$ ipython --no-banner

In [1]: import numpy as np

In [2]: from numpy import linalg as LA

In [3]: np.set_printoptions(precision=3, suppress=True, linewidth=140, legacy="1.25")

In [4]: def rnd(a):
   ...:     return np.round(a, 3) + 0
   ...: 

In [5]: W0 = np.loadtxt("x.csv", delimiter=",")

In [6]: print(rnd(W0))
[[-3.522 -2.818  1.591]
 [-8.879 -7.103 -0.552]
 [10.721  8.577  7.288]
 [-1.221 -0.977  2.512]
 [-8.706 -6.965 -0.482]
 [-7.959 -6.367 -0.184]
 [ 8.095  6.476  6.238]
 [-3.016 -2.413  1.793]
 [-4.054 -3.244  1.378]
 [ 0.289  0.231  3.115]
 [-0.621 -0.497  2.751]
 [-1.39  -1.112  2.444]
 [-9.085 -7.268 -0.634]
 [-3.465 -2.772  1.614]
 [-0.034 -0.027  2.987]
 [-5.545 -4.436  0.782]
 [-1.191 -0.953  2.524]
 [-9.541 -7.633 -0.817]
 [ 4.764  3.811  4.906]
 [ 7.296  5.837  5.918]
 [-1.432 -1.146  2.427]
 [-7.887 -6.31  -0.155]
 [ 8.87   7.096  6.548]
 [-4.072 -3.257  1.371]
 [-5.544 -4.435  0.782]
 [-6.367 -5.094  0.453]
 [ 1.418  1.135  3.567]
 [ 0.77   0.616  3.308]
 [-1.111 -0.889  2.556]]

In [7]: print(LA.cond(W0) > 100)
True

In [8]: print(LA.matrix_rank(W0, rtol=0.1))
2

In [9]: print(np.argsort(-LA.norm(W0, axis=0).round(6), kind="stable")[:3])
[0 1 2]

In [10]: left, s, VT = LA.svd(W0)

In [11]: vecs = VT[:(s > 1e-8).sum()]

In [12]: rng = np.random.default_rng(89)

In [13]: vec = W0[13] + 2 * W0[4] + rng.integers(2) * np.eye(3)[2]

In [14]: print(rnd(vec))
[-20.877 -16.701   1.649]

In [15]: print(rnd(vecs.T @ vecs))
[[0.61  0.488 0.   ]
 [0.488 0.39  0.   ]
 [0.    0.    1.   ]]

In [16]: print(LA.matrix_rank(np.vstack([W0, vec])))
2

In [17]: print(np.allclose(vecs.T @ vecs @ vec, vec))
True

In [18]: print(np.unique(W0.round(6), axis=0).shape)
(29, 3)

In [19]: try:
    ...:     LA.inv(W0)
    ...: except LA.LinAlgError as e:
    ...:     print("failed:", e)
    ...: 
failed: Last 2 dimensions of the array must be square

In [20]: M2 = np.array([[2, 2], [0, 5]])

In [21]: M = np.tile(M2, (2, 2))

In [22]: print(M)
[[2 2 2 2]
 [0 5 0 5]
 [2 2 2 2]
 [0 5 0 5]]

In [23]: # column 2 repeats column 0

In [24]: u, v = M[2], M[3]

In [25]: print(u @ u)
16

In [26]: print(u @ v)
20

In [27]: p = (u @ v) / (u @ u) * u

In [28]: print(np.outer(u, v))
[[ 0 10  0 10]
 [ 0 10  0 10]
 [ 0 10  0 10]
 [ 0 10  0 10]]

In [29]: K = np.loadtxt("layer7.csv", delimiter=",")

In [30]: print(rnd(K))
[[-0.667 -0.598 -0.192 -0.401]
 [-0.148 -0.17   0.974  0.034]
 [ 0.667 -0.744 -0.029  0.014]
 [-0.296 -0.244 -0.12   0.915]]

In [31]: # orthonormal columns

In [32]: u = np.array([-8, -1, 2])

In [33]: print(rnd(np.polyval(u, W0[18])))
[-184.349 -118.026 -195.433]

In [34]: F = rng.normal(size=(22, 4)) + 20 * np.array([-3, -3, -3, 1])

In [35]: print(rnd(F))
[[-60.274 -58.925 -59.702  20.941]
 [-59.663 -59.484 -59.882  20.578]
 [-60.889 -58.928 -61.151  20.158]
 [-59.985 -60.601 -59.656  17.889]
 [-60.975 -60.101 -59.247  20.927]
 [-60.734 -60.777 -60.071  21.064]
 [-59.19  -59.61  -59.399  19.526]
 [-61.925 -60.175 -60.564  18.263]
 [-62.391 -60.289 -59.31   19.497]
 [-59.536 -61.818 -60.725  21.551]
 [-60.243 -60.315 -59.781  20.585]
 [-60.818 -59.879 -61.132  21.175]
 [-60.355 -59.061 -61.063  21.107]
 [-60.615 -61.008 -59.065  19.779]
 [-60.393 -59.537 -60.102  18.144]
 [-60.412 -60.349 -59.546  19.933]
 [-61.254 -60.596 -61.639  21.224]
 [-60.697 -59.731 -58.943  20.181]
 [-58.441 -59.02  -59.852  19.63 ]
 [-59.65  -60.119 -58.843  20.131]
 [-59.025 -60.688 -60.041  19.548]
 [-60.27  -58.07  -59.399  20.014]]

In [36]: vec = np.array([2, 0, 7, 3])

In [37]: y = F @ vec

In [38]: print(rnd(LA.solve(F.T @ F, F.T @ y)))
[2. 0. 7. 3.]

In [39]: print(rnd(LA.lstsq(F, y)[0]))
[2. 0. 7. 3.]

In [40]: y = y + 0.02 * rng.normal(size=22)

In [41]: print(rnd(y))
[-475.65  -476.74  -489.367 -483.913 -473.91  -478.748 -475.608 -493.021 -481.456 -479.507 -477.222 -486.053 -484.841 -475.364 -487.049
 -477.836 -490.338 -473.458 -476.944 -470.789 -479.672 -476.312]

In [42]: coef, *_ = LA.lstsq(F, y)

In [43]: print(coef.round())
[ 2. -0.  7.  3.]

In [44]: print(rnd(LA.norm(F) ** 2 / LA.norm(F, 2) ** 2))
1.0

In [45]: print(rnd(LA.norm(F[14] - F[15])))
2.042

In [46]: print(rnd(LA.norm(F[14], 1)), rnd(LA.norm(F[14], np.inf)))
198.175 60.393

In [47]: M2 = np.array([[3, 3, 2, 3, 3, 0, 1, -1, 1, -2, 0],
    ...:     [-1, 2, -1, 0, 0, 1, 0, 0, 2, -3, -1],
    ...:     [-3, 2, -2, 0, 2, 1, 0, 2, 2, 2, -1],
    ...:     [-3, -2, 2, 0, 2, 2, -3, 0, -2, 2, 3],
    ...:     [-3, 2, -1, 1, 2, -1, -1, -1, 1, 0, 2],
    ...:     [-3, -3, 1, 0, -3, 2, 3, -2, -1, 1, 0],
    ...:     [-3, 0, 2, 3, 1, 2, 3, 0, 2, -2, 1],
    ...:     [3, 2, -2, 3, -3, 2, 2, 2, 3, 2, 1],
    ...:     [1, 0, 1, -3, -2, -2, 2, 0, 2, -1, 1],
    ...:     [-1, -1, 3, 3, 1, -3, 3, 1, 3, 1, 3],
    ...:     [-2, -2, 1, -1, 2, -3, 1, -1, -3, -3, 3]])

In [48]: mat = M2 + M2.T

In [49]: print(mat)
[[ 6  2 -1  0  0 -3 -2  2  2 -3 -2]
 [ 2  4  1 -2  2 -2  0  2  2 -4 -3]
 [-1  1 -4  2  1  2  2  0  3  5  0]
 [ 0 -2  2  0  3  2  0  3 -5  5  2]
 [ 0  2  1  3  4 -4  0 -4 -1  1  4]
 [-3 -2  2  2 -4  4  5  0 -3 -2 -3]
 [-2  0  2  0  0  5  6  2  4  1  2]
 [ 2  2  0  3 -4  0  2  4  3  3  0]
 [ 2  2  3 -5 -1 -3  4  3  4  2 -2]
 [-3 -4  5  5  1 -2  1  3  2  2  0]
 [-2 -3  0  2  4 -3  2  0 -2  0  6]]

In [50]: M2 = LA.invert(mat)
---------------------------------------------------------------------------
AttributeError                            Traceback (most recent call last)
Cell In[50], line 1
----> 1 M2 = LA.invert(mat)

AttributeError: module 'numpy.linalg' has no attribute 'invert'

In [51]: M2 = LA.inv(mat)

In [52]: print(rnd(LA.inv(M2)))
[[ 6.  2. -1.  0.  0. -3. -2.  2.  2. -3. -2.]
 [ 2.  4.  1. -2.  2. -2.  0.  2.  2. -4. -3.]
 [-1.  1. -4.  2.  1.  2.  2.  0.  3.  5.  0.]
 [ 0. -2.  2.  0.  3.  2.  0.  3. -5.  5.  2.]
 [ 0.  2.  1.  3.  4. -4.  0. -4. -1.  1.  4.]
 [-3. -2.  2.  2. -4.  4.  5.  0. -3. -2. -3.]
 [-2.  0.  2.  0.  0.  5.  6.  2.  4.  1.  2.]
 [ 2.  2.  0.  3. -4.  0.  2.  4.  3.  3.  0.]
 [ 2.  2.  3. -5. -1. -3.  4.  3.  4.  2. -2.]
 [-3. -4.  5.  5.  1. -2.  1.  3.  2.  2.  0.]
 [-2. -3.  0.  2.  4. -3.  2.  0. -2.  0.  6.]]

In [53]: print(rnd(LA.cond(mat)))
7.553

In [54]: print(np.trace(mat))
36

In [55]: print(np.allclose(mat, mat.T))
True

In [56]: ev, vecs = LA.eigh(mat)

In [57]: print(rnd(LA.eigvalsh(mat @ mat)))
[  4.411  12.48   20.986  26.624  28.829  66.249  66.541  91.261 139.067 211.883 251.669]

In [58]: print(rnd(LA.eigvalsh(mat + -2 * np.eye(11))))
[-11.553 -10.157  -7.16   -5.533   0.1     2.581   3.369   6.139   9.793  12.556  13.864]

In [59]: print(ev.sum(), np.trace(mat))
36.0 36

In [60]: print(rnd(ev))
[-9.553 -8.157 -5.16  -3.533  2.1    4.581  5.369  8.139 11.793 14.556 15.864]

In [61]: print(rnd(vecs.T @ vecs))
[[1. 0. 0. 0. 0. 0. 0. 0. 0. 0. 0.]
 [0. 1. 0. 0. 0. 0. 0. 0. 0. 0. 0.]
 [0. 0. 1. 0. 0. 0. 0. 0. 0. 0. 0.]
 [0. 0. 0. 1. 0. 0. 0. 0. 0. 0. 0.]
 [0. 0. 0. 0. 1. 0. 0. 0. 0. 0. 0.]
 [0. 0. 0. 0. 0. 1. 0. 0. 0. 0. 0.]
 [0. 0. 0. 0. 0. 0. 1. 0. 0. 0. 0.]
 [0. 0. 0. 0. 0. 0. 0. 1. 0. 0. 0.]
 [0. 0. 0. 0. 0. 0. 0. 0. 1. 0. 0.]
 [0. 0. 0. 0. 0. 0. 0. 0. 0. 1. 0.]
 [0. 0. 0. 0. 0. 0. 0. 0. 0. 0. 1.]]

In [62]: print(np.unique(ev.round(6) + 0, return_counts=True)[1])
[1 1 1 1 1 1 1 1 1 1 1]

In [63]: print(rnd(LA.svd(mat, compute_uv=False)))
[15.864 14.556 11.793  9.553  8.157  8.139  5.369  5.16   4.581  3.533  2.1  ]

In [64]: print(rnd(vecs.T @ mat @ vecs))
[[-9.553  0.     0.     0.     0.     0.     0.     0.     0.     0.     0.   ]
 [ 0.    -8.157  0.     0.     0.     0.     0.     0.     0.     0.     0.   ]
 [ 0.     0.    -5.16   0.     0.     0.     0.     0.     0.     0.     0.   ]
 [ 0.     0.     0.    -3.533  0.     0.     0.     0.     0.     0.     0.   ]
 [ 0.     0.     0.     0.     2.1    0.     0.     0.     0.     0.     0.   ]
 [ 0.     0.     0.     0.     0.     4.581  0.     0.     0.     0.     0.   ]
 [ 0.     0.     0.     0.     0.     0.     5.369  0.     0.     0.     0.   ]
 [ 0.     0.     0.     0.     0.     0.     0.     8.139  0.     0.     0.   ]
 [ 0.     0.     0.     0.     0.     0.     0.     0.    11.793  0.     0.   ]
 [ 0.     0.     0.     0.     0.     0.     0.     0.     0.    14.556  0.   ]
 [ 0.     0.     0.     0.     0.     0.     0.     0.     0.     0.    15.864]]

In [65]: E = np.loadtxt("m.csv", delimiter=",")

In [66]: print(E)
[[ 1. -1.  3.  3. -3.  1.  2.  3. -1.]
 [-3. -2.  0.  7. -5.  4.  0.  5.  4.]
 [ 0.  4. -4.  3. -7.  8.  2.  1.  2.]
 [ 1.  2.  1.  5. -6.  4.  4.  4.  2.]
 [ 3. -3. -2.  0.  1.  0. -3. -2.  3.]
 [-4. -1. -3.  2.  1.  5. -2.  2.  1.]
 [ 0.  3. -5. -2. -4.  2.  1. -3.  1.]
 [ 0.  3. -2.  2. -3.  3.  2.  1.  3.]
 [ 4. -1. -1.  5. -5.  4.  1.  2.  5.]
 [ 0.  0.  0.  0.  0.  0.  0.  0.  0.]
 [ 2.  4. -4.  4. -6.  9. -2.  2.  6.]
 [-1.  4. -1.  4. -3.  6. -1.  4.  6.]
 [ 1. -3. -1.  2.  4.  5. -9.  1.  5.]
 [ 0. -2.  3.  3.  0.  3. -1.  3. -2.]
 [ 2.  2. -5.  4. -6.  6. -2. -1.  6.]
 [ 0.  3. -2.  5. -6.  6.  0.  4.  9.]]

In [67]: M2 = np.array([[2, 2],
    ...:     [3, 0],
    ...:     [2, 0],
    ...:     [0, 0],
    ...:     [2, 0],
    ...:     [3, 1],
    ...:     [1, 3],
    ...:     [0, 3],
    ...:     [0, 3]])

In [68]: print(np.einsum("ij->j", E))
[  6.  12. -23.  47. -48.  66.  -8.  26.  50.]

In [69]: print(LA.matrix_rank(np.vstack([E, M2.T])))
9

In [70]: print(np.einsum("ik,kj->ji", E, M2))
[[  4. -10.  16.  14.  -8.  -2.  -2.  10.   6.   0.  21.  19.   5.   8.   4.  11.]
 [ 15.  25.  23.  36.   0.   0.  -1.  21.  36.   0.  31.  31.  -2.   3.  19.  45.]]

In [71]: print(np.einsum("ij,ij->i", E, E))
[ 44. 144. 163. 119.  45.  65.  69.  49. 114.   0. 213. 132. 163.  45. 162. 207.]

In [72]: print(np.vstack([E, M2.T]).shape)
(18, 9)

In [73]: print(np.einsum("ik,kj->ij", E, M2))
[[  4.  15.]
 [-10.  25.]
 [ 16.  23.]
 [ 14.  36.]
 [ -8.   0.]
 [ -2.   0.]
 [ -2.  -1.]
 [ 10.  21.]
 [  6.  36.]
 [  0.   0.]
 [ 21.  31.]
 [ 19.  31.]
 [  5.  -2.]
 [  8.   3.]
 [  4.  19.]
 [ 11.  45.]]

In [74]: print(M2.T @ E.T)
[[  4. -10.  16.  14.  -8.  -2.  -2.  10.   6.   0.  21.  19.   5.   8.   4.  11.]
 [ 15.  25.  23.  36.   0.   0.  -1.  21.  36.   0.  31.  31.  -2.   3.  19.  45.]]

In [75]: M2 = np.c_[E[:, :2] @ np.array([[-8, 8], [7, -6]]), np.array([3, 3, 2, 4, 2, 1, 2, 1, 2, 1, 0, 3, 4, 5, 2, 2])]

In [76]: print(M2)
[[-15.  14.   3.]
 [ 10. -12.   3.]
 [ 28. -24.   2.]
 [  6.  -4.   4.]
 [-45.  42.   2.]
 [ 25. -26.   1.]
 [ 21. -18.   2.]
 [ 21. -18.   1.]
 [-39.  38.   2.]
 [  0.   0.   1.]
 [ 12.  -8.   0.]
 [ 36. -32.   3.]
 [-29.  26.   4.]
 [-14.  12.   5.]
 [ -2.   4.   2.]
 [ 21. -18.   2.]]

In [77]: print(rnd(LA.norm(M2 - E @ LA.lstsq(E, M2)[0], axis=0)))
[0.    0.    4.994]

In [78]: print(rnd(LA.lstsq(E, M2[:, 0])[0]))
[-8.  7.  0.  0.  0.  0.  0.  0.  0.]

In [79]: print(LA.matrix_rank(np.c_[E, M2]))
10

In [80]: vec = np.array([0, 1, 2, 4, 3, 1, 3, 1, 0])

In [81]: y = E @ vec

In [82]: coef, lr = np.zeros(9), 1 / LA.norm(E, 2) ** 2

In [83]: for i in range(10):
    ...:     coef -= lr * E.T @ (E @ coef - y)
    ...:     if i % 2 == 0: print(i, round(LA.norm(E @ coef - y), 3))
    ...: 
0 44.596
2 31.744
4 23.475
6 18.29
8 15.133

In [84]: print(rnd(coef))
[-0.473 -0.251  1.747  1.461 -0.21   0.264  0.921  1.978 -0.287]

In [85]: print(rnd(LA.cond(E)))
58.061

In [86]: arr = np.eye(10, dtype=int)[rng.permutation(10)] * np.array([-3, 2, -2, 0, -3, 2, 1, 2, 3, 1])

In [87]: print(arr)
[[ 0  2  0  0  0  0  0  0  0  0]
 [ 0  0  0  0  0  2  0  0  0  0]
 [ 0  0 -2  0  0  0  0  0  0  0]
 [ 0  0  0  0  0  0  0  0  3  0]
 [-3  0  0  0  0  0  0  0  0  0]
 [ 0  0  0  0  0  0  1  0  0  0]
 [ 0  0  0  0 -3  0  0  0  0  0]
 [ 0  0  0  0  0  0  0  0  0  0]
 [ 0  0  0  0  0  0  0  2  0  0]
 [ 0  0  0  0  0  0  0  0  0  1]]

In [88]: vec = np.array([-2, -2, -2, 1, -2, -1, 1, 0, 1, -1])

In [89]: h = np.maximum(arr @ vec, 0)

In [90]: print(np.maximum(arr @ (3 * vec), 0))
[ 0  0 12  9 18  3 18  0  0  0]

In [91]: print(h)
[0 0 4 3 6 1 6 0 0 0]

In [92]: print(arr.T @ h)
[-18   0  -8   0 -18   0   1   0   9   0]
